% ipython --no-banner

In [1]: import numpy as np

In [2]: from numpy import linalg as LA

In [3]: np.set_printoptions(suppress=True, linewidth=100)

In [4]: tidy = lambda a: np.round(a, 2) + 0

In [5]: X = np.load("arr.npy")

In [6]: X
Out[6]: 
array([[-0.06, -0.35,  0.96, -0.59,  0.63, -0.89,  0.79,  0.16,  0.72],
       [ 0.31, -0.1 ,  0.35, -0.21,  0.43, -0.41,  0.32,  0.07,  0.18],
       [ 0.38, -0.2 ,  0.24, -0.06, -0.08, -0.02,  0.29, -0.43,  0.64],
       [ 0.54, -0.02, -0.35,  0.01,  0.29,  0.07,  0.04, -0.09,  0.01],
       [ 0.87,  0.14, -0.97,  0.51, -0.19,  0.87, -0.56, -0.54, -0.24],
       [-0.68,  0.46, -0.24, -0.12,  0.74, -0.52, -0.45,  0.92, -0.98],
       [ 0.92, -0.27, -0.22, -0.14,  0.56, -0.1 ,  0.48, -0.52,  0.7 ],
       [-1.  ,  0.74,  1.  , -0.85,  0.93, -1.  , -0.09,  1.  , -1.  ],
       [-0.93,  0.41,  0.75, -0.41,  0.79, -0.88, -0.14,  0.96, -0.97],
       [-0.99,  0.63,  0.54, -0.12,  0.26, -0.68, -0.69,  0.98, -0.99],
       [ 0.26, -0.06,  0.45, -0.3 ,  0.64, -0.6 ,  0.36,  0.34, -0.09],
       [ 0.97,  0.22, -1.  ,  0.62,  0.06,  0.94, -0.7 , -0.6 , -0.49],
       [-0.84, -0.06,  0.77, -0.07, -0.62, -0.21,  0.08, -0.01,  0.35],
       [-1.  , -0.18,  1.  , -0.7 , -0.45, -0.97,  0.71,  0.79,  0.4 ],
       [ 0.8 ,  0.16, -0.98,  0.59, -0.52,  0.92, -0.66, -0.63, -0.17],
       [-0.76,  0.8 , -1.  ,  0.84, -0.73,  0.98, -0.99,  0.77, -1.  ],
       [-0.3 ,  0.55, -0.97,  0.54, -0.17,  0.8 , -0.86,  0.6 , -0.97],
       [ 0.99, -0.43, -0.92,  0.38, -0.34,  0.87,  0.24, -0.97,  0.97],
       [-0.86,  0.31,  0.92, -0.66,  0.95, -0.97,  0.34,  0.98, -0.97],
       [-0.24,  0.25, -0.79,  0.39, -0.48,  0.68, -0.6 ,  0.03, -0.6 ],
       [ 0.16,  0.16, -0.81,  0.38, -0.45,  0.71, -0.51, -0.24, -0.31],
       [-0.79, -0.36,  1.  , -0.73,  0.57, -0.97,  0.85,  0.49,  0.71],
       [ 1.  ,  0.24, -1.  ,  0.79, -0.02,  0.99, -0.82, -0.85, -0.41],
       [-0.93,  0.58, -0.37,  0.09,  0.31, -0.21, -0.72,  0.94, -0.99],
       [ 0.94, -0.4 , -0.91,  0.6 , -0.91,  0.96, -0.12, -0.98,  0.98],
       [ 0.8 , -0.4 ,  0.6 , -0.32,  0.45, -0.47,  0.69, -0.56,  0.87],
       [ 0.98, -0.24, -0.45, -0.26,  0.89, -0.37,  0.56, -0.26,  0.43],
       [-0.7 , -0.18,  0.99, -0.8 ,  0.93, -0.99,  0.84,  0.88, -0.19],
       [ 1.  , -0.49, -0.93,  0.27,  0.21,  0.81,  0.45, -0.97,  0.97],
       [ 0.99, -0.14, -0.94,  0.2 ,  0.66,  0.6 ,  0.08, -0.66,  0.41],
       [ 0.23,  0.2 , -0.96,  0.66, -0.85,  0.95, -0.75, -0.66, -0.11],
       [-0.29,  0.29, -0.97,  0.75, -0.95,  0.97, -0.86, -0.68, -0.27],
       [ 0.9 , -0.27,  0.19, -0.33,  0.79, -0.52,  0.61, -0.24,  0.58],
       [ 0.95, -0.04, -0.88,  0.17,  0.53,  0.49, -0.04, -0.42,  0.09],
       [-0.56,  0.58, -0.96,  0.52, -0.2 ,  0.76, -0.87,  0.7 , -0.98],
       [ 0.77, -0.22, -0.13, -0.05,  0.22,  0.05,  0.33, -0.5 ,  0.65],
       [-0.94,  0.33, -0.59,  0.57, -0.95,  0.85, -0.8 , -0.11, -0.52],
       [-0.63,  0.43,  0.27, -0.38,  0.92, -0.84, -0.16,  0.96, -0.98],
       [ 0.99,  0.48, -1.  ,  0.95, -0.89,  1.  , -0.98, -0.93, -0.69],
       [-0.65,  0.29,  0.43, -0.3 ,  0.74, -0.73, -0.07,  0.88, -0.91],
       [-0.99,  0.62, -0.31,  0.39, -0.77,  0.42, -0.87,  0.88, -0.98],
       [-0.95,  0.52,  0.52, -0.3 ,  0.75, -0.81, -0.41,  0.97, -0.99],
       [-0.93,  0.74, -0.53, -0.1 ,  0.89, -0.66, -0.77,  0.99, -1.  ],
       [ 0.76,  0.35, -0.95,  0.28,  0.64,  0.52, -0.56,  0.44, -0.89],
       [ 0.94, -0.24, -0.72,  0.16,  0.1 ,  0.54,  0.19, -0.75,  0.75],
       [ 0.73, -0.38, -0.43,  0.35, -0.85,  0.81,  0.13, -0.94,  0.96],
       [-0.94,  0.27,  0.78, -0.25,  0.2 , -0.7 , -0.14,  0.85, -0.85],
       [-0.52, -0.18,  0.98, -0.7 ,  0.86, -0.96,  0.77,  0.76, -0.01],
       [ 0.99, -0.63, -0.45,  0.03, -0.02,  0.54,  0.73, -0.97,  0.99],
       [-0.52, -0.45,  0.99, -0.62,  0.26, -0.91,  0.84, -0.07,  0.9 ]])

In [7]: D = LA.norm(X[:, None] - X[None], axis=-1)

In [8]: D.shape
Out[8]: (50, 50)

In [9]: tidy(D[:5, :5])
Out[9]: 
array([[0.  , 1.23, 1.7 , 2.17, 3.61],
       [1.23, 0.  , 0.96, 0.99, 2.44],
       [1.7 , 0.96, 0.  , 1.06, 2.11],
       [2.17, 0.99, 1.06, 0.  , 1.5 ],
       [3.61, 2.44, 2.11, 1.5 , 0.  ]])

In [10]: np.unravel_index(D.round(6).argmax(), D.shape)
Out[10]: (np.int64(7), np.int64(24))
